>>> import numpy as np
>>> np.set_printoptions(precision=3, suppress=True, linewidth=120, sign=" ")
>>> J = np.load("m.npy")
>>> J
array([[-1,  2,  2, -2],
       [-2, -1, -2,  2],
       [-1, -2, -1, -2],
       [ 0, -2, -2,  2]])
>>> def softmax(z):
...     e = np.exp(z - z.max(axis=-1, keepdims=True))
...     return e / e.sum(axis=-1, keepdims=True)
... 
>>> softmax(J).sum(axis=1)
array([ 1.,  1.,  1.,  1.])
>>> softmax(J[3])
array([ 0.115,  0.016,  0.016,  0.853])
>>> np.round(softmax(10 * J[3]), 3) + 0
array([ 0.,  0.,  0.,  1.])
>>> S = J @ J.T / np.sqrt(4)
>>> np.round(softmax(S), 3) + 0
array([[ 0.999,  0.   ,  0.001,  0.   ],
       [ 0.   ,  0.815,  0.003,  0.182],
       [ 0.004,  0.018,  0.961,  0.018],
       [ 0.   ,  0.268,  0.005,  0.727]])
>>> Y = np.array([[1, 3], [1, 3], [2, 2], [2, 1]])
>>> np.linalg.matrix_rank(J @ Y)
np.int64(2)
>>> np.einsum("ij,ij->i", J, J)
array([ 13,  13,  10,  12])
>>> np.einsum("ik,kj->ji", J, Y)
array([[  1,  -3,  -9,  -2],
       [  5, -11, -13,  -8]])
>>> np.einsum("ik,kj->ij", J, Y)
array([[  1,   5],
       [ -3, -11],
       [ -9, -13],
       [ -2,  -8]])
>>> np.linalg.matrix_rank(np.vstack([J, Y.T]))
np.int64(4)
>>> Uu, sigma, Vh = np.linalg.svd(J)
>>> np.argmax(sigma[:-1] / (sigma[1:] + 1e-6)) + 1
np.int64(3)
>>> sigma
array([ 5.751,  3.126,  2.264,  0.147])
>>> Y = Uu[:, :3] @ np.diag(sigma[:3]) @ Vh[:3]
>>> np.linalg.matrix_rank(J, rtol=0.05)
np.int64(3)
>>> np.linalg.matrix_rank(Y)
np.int64(3)
>>> round(float(np.linalg.norm(J - Y, 2)), 3), round(sigma[3], 3)
(0.147, np.float64(0.147))
>>> rng = np.random.default_rng(15)
>>> idx = rng.permutation(4)
>>> idx
array([ 0,  2,  3,  1])
>>> Y = J[idx][:, idx]
>>> np.trace(Y)
np.int64(-1)
>>> np.allclose(Y, J)
False
>>> np.diag(Y)
array([-1, -1,  2, -1])
>>> arr = np.load("mat.npy")
>>> arr
array([[ 2,  1,  2,  3,  3,  2],
       [ 2,  0,  2,  3,  2,  2],
       [ 1,  2,  3,  0,  0,  2],
       [ 0,  1,  1,  1,  2,  2],
       [ 0,  0,  2,  0,  3,  0],
       [ 2,  3,  0,  3,  3,  2],
       [ 2,  3,  0,  3,  3,  2],
       [ 0,  2,  1,  0,  2,  3]])
>>> # row 6 repeats row 5
>>> x = np.array([3, 3, -3, -2, 0, -3])
>>> arr * x
array([[ 6,  3, -6, -6,  0, -6],
       [ 6,  0, -6, -6,  0, -6],
       [ 3,  6, -9,  0,  0, -6],
       [ 0,  3, -3, -2,  0, -6],
       [ 0,  0, -6,  0,  0,  0],
       [ 6,  9,  0, -6,  0, -6],
       [ 6,  9,  0, -6,  0, -6],
       [ 0,  6, -3,  0,  0, -9]])
>>> arr @ (2 * x)
array([-18, -24, -12, -16, -12,   6,   6, -12])
>>> arr @ np.eye(6)[0]
array([ 2.,  2.,  1.,  0.,  0.,  2.,  2.,  0.])
>>> q, evecs = np.linalg.qr(arr[:, :5])[0], np.linalg.qr(arr[:, 5:])[0]
>>> sigma = np.linalg.svd(q.T @ evecs, compute_uv=False)
>>> sigma
array([ 0.967])
>>> np.degrees(np.arccos(sigma.clip(0, 1)))
array([ 14.855])
>>> T = np.stack([arr, -3 * arr, arr[::-1]])
>>> T.shape
(3, 8, 6)
>>> T.sum(axis=0)
array([[-4,  0, -3, -6, -4, -1],
       [-2,  3, -4, -3, -1, -2],
       [ 0, -1, -6,  3,  3, -2],
       [ 0, -2,  0, -2, -1, -4],
       [ 0,  1, -3,  1, -4,  2],
       [-3, -4,  3, -6, -6, -2],
       [-2, -6,  2, -3, -4, -2],
       [ 2, -3,  0,  3, -1, -4]])
>>> np.linalg.norm(T, axis=(1, 2))
array([ 13.638,  40.915,  13.638])
>>> np.linalg.matrix_rank(T.reshape(3, -1))
np.int64(2)
>>> np.einsum("bij,cij->bc", T, T)
array([[ 186, -558,  118],
       [-558, 1674, -354],
       [ 118, -354,  186]])
>>> Y = np.c_[arr[:, :5] @ np.array([[-1, -2, -2, 0, -1],
...     [-1, -1, 1, 0, -1],
...     [0, -1, 1, -1, 2],
...     [-1, 0, 1, -1, 1],
...     [0, -2, 0, 1, -2]]), np.array([0, 0, 2, 2, 1, 2, 0, 0])]
>>> Y
array([[ -6, -13,   2,  -2,  -2,   0],
       [ -5, -10,   1,  -3,   1,   0],
       [ -3,  -7,   3,  -3,   3,   2],
       [ -2,  -6,   3,   0,  -2,   2],
       [  0,  -8,   2,   1,  -2,   1],
       [ -8, -13,   2,   0,  -8,   2],
       [ -8, -13,   2,   0,  -8,   0],
       [ -2,  -7,   3,   1,  -4,   0]])
>>> np.round(np.linalg.lstsq(arr, Y[:, 0])[0], 3) + 0
array([-1., -1.,  0., -1.,  0.,  0.])
>>> x = np.array([-2, 3, 1, -1, 0, -1])
>>> rhs = arr @ x
>>> coef, lr = np.zeros(6), 1 / np.linalg.norm(arr, 2) ** 2
>>> for i in range(250):
...     coef -= lr * arr.T @ (arr @ coef - rhs)
...     if i % 50 == 0: print(i, round(np.linalg.norm(arr @ coef - rhs), 3))
... 
0 9.564
50 1.477
100 0.835
150 0.681
200 0.631
>>> coef
array([-0.829,  2.616,  0.627, -1.871,  0.262, -0.686])
>>> X = np.load("data.npy")
>>> X
array([[ 1.528, -2.374,  3.894,  3.943, -0.779],
       [-1.908,  2.781, -4.569, -4.687,  0.999],
       [-1.911,  2.959, -4.9  , -4.894,  0.957],
       [ 1.089, -1.635,  2.596,  2.643, -0.485],
       [-0.373,  0.675, -1.1  , -1.135,  0.231],
       [ 1.053, -1.658,  2.56 ,  2.597, -0.542],
       [ 1.323, -1.984,  3.442,  3.257, -0.67 ],
       [-0.22 ,  0.333, -0.678, -0.658,  0.07 ],
       [-2.064,  3.069, -5.251, -5.218,  1.07 ],
       [ 1.32 , -1.941,  3.194,  3.195, -0.664],
       [-2.39 ,  3.648, -6.207, -6.072,  1.211],
       [-1.014,  1.516, -2.536, -2.452,  0.483],
       [-0.698,  0.86 , -1.686, -1.606,  0.354],
       [-0.207,  0.339, -0.444, -0.502,  0.119],
       [-1.823,  2.789, -4.769, -4.715,  1.006],
       [ 1.824, -2.727,  4.507,  4.495, -0.944],
       [-0.782,  1.215, -2.061, -2.086,  0.375],
       [ 5.11 , -7.657, 12.852, 12.801, -2.604],
       [ 0.695, -1.103,  1.756,  1.881, -0.484],
       [-2.264,  3.26 , -5.358, -5.471,  1.108],
       [-0.121,  0.275, -0.285, -0.319,  0.026],
       [ 1.321, -1.919,  3.11 ,  3.241, -0.613],
       [ 2.279, -3.395,  5.635,  5.609, -1.125],
       [-0.356,  0.325, -0.71 , -0.75 ,  0.152],
       [ 0.814, -1.286,  2.248,  2.052, -0.402],
       [ 3.129, -4.748,  7.903,  7.966, -1.555],
       [ 2.41 , -3.732,  6.175,  6.173, -1.257],
       [ 0.831, -1.23 ,  2.244,  2.168, -0.38 ],
       [ 2.931, -4.368,  7.288,  7.377, -1.444],
       [ 1.225, -1.859,  2.956,  3.152, -0.648],
       [-1.802,  2.649, -4.475, -4.377,  0.823],
       [-3.353,  4.887, -8.125, -8.08 ,  1.61 ],
       [ 2.658, -3.926,  6.604,  6.593, -1.214],
       [ 2.091, -3.135,  5.079,  5.139, -0.99 ],
       [-0.121,  0.231, -0.454, -0.467,  0.035],
       [-1.005,  1.499, -2.673, -2.406,  0.497],
       [-0.12 ,  0.086, -0.201, -0.209,  0.076],
       [ 2.704, -4.016,  6.659,  6.64 , -1.357]])
>>> Uu, sigma, Vh = np.linalg.svd(X)
>>> sigma
array([ 46.304,   0.437,   0.272,   0.265,   0.243])
>>> Y = Uu[:, :1] @ np.diag(sigma[:1]) @ Vh[:1]
>>> round(float(np.abs(X - Y).max()), 3)
0.14
>>> np.linalg.matrix_rank(X, rtol=0.05)
np.int64(1)
>>> round(float(np.linalg.norm(X - Y, 2)), 3), round(sigma[1], 3)
(0.437, np.float64(0.437))
